% ipython --no-banner

In [1]: import numpy as np

In [2]: import numpy.linalg as la

In [3]: np.set_printoptions(precision=2, suppress=True, linewidth=160)

In [4]: A = np.load("arr.npy")

In [5]: A
Out[5]: 
array([[ 0,  0, -7,  0],
       [ 0,  8,  0,  0],
       [-6,  0,  0,  0],
       [ 0,  0,  0,  5]])

In [6]: x = np.array([4, 6, 1, -2])

In [7]: y = A @ x

In [8]: y
Out[8]: array([ -7,  48, -24, -10])

In [9]: la.solve(A, y + A[:, 1])
Out[9]: array([ 4.,  7.,  1., -2.])

In [10]: K = np.load("case17.npy")

In [11]: print(K)
[[7. 2. 4. 4.]
 [2. 4. 2. 2.]
 [4. 2. 7. 4.]
 [4. 2. 4. 7.]]

In [12]: x = np.array([-5, -4, 3, 0])

In [13]: y = A @ x

In [14]: b, lr = np.zeros(4), 1 / la.norm(A, 2) ** 2

In [15]: for i in range(300):
    ...:     b -= lr * A.T @ (A @ b - y)
    ...:     if i % 50 == 0: print(i, round(la.norm(A @ b - y), 2))
    ...: 
0 14.02
50 0.0
100 0.0
150 0.0
200 0.0
250 0.0

In [16]: round(la.cond(A), 2)
Out[16]: np.float64(1.6)

In [17]: rng = np.random.default_rng(20)

In [18]: z = rng.permutation(4)

In [19]: z
Out[19]: array([0, 1, 3, 2])

In [20]: B = K[z][:, z]

In [21]: print(np.round(la.det(B), 2), round(float(la.det(K[z])), 2))
432.0 -432.0

In [22]: B
Out[22]: 
array([[7., 2., 4., 4.],
       [2., 4., 2., 2.],
       [4., 2., 7., 4.],
       [4., 2., 4., 7.]])

In [23]: ev, vecs = la.eig(K)

In [24]: np.sort(la.eigvals(K.T))
Out[24]: array([ 3.,  3.,  3., 16.])

In [25]: print(np.round(K @ vecs[:, 0] - ev[0] * vecs[:, 0], 2) + 0)
[0. 0. 0. 0.]

In [26]: Lm = la.cholesky(K)

In [27]: Lm
Out[27]: 
array([[2.65, 0.  , 0.  , 0.  ],
       [0.76, 1.85, 0.  , 0.  ],
       [1.51, 0.46, 2.12, 0.  ],
       [1.51, 0.46, 0.71, 2.  ]])

In [28]: np.diag(Lm) ** 2
Out[28]: array([7.  , 3.43, 4.5 , 4.  ])
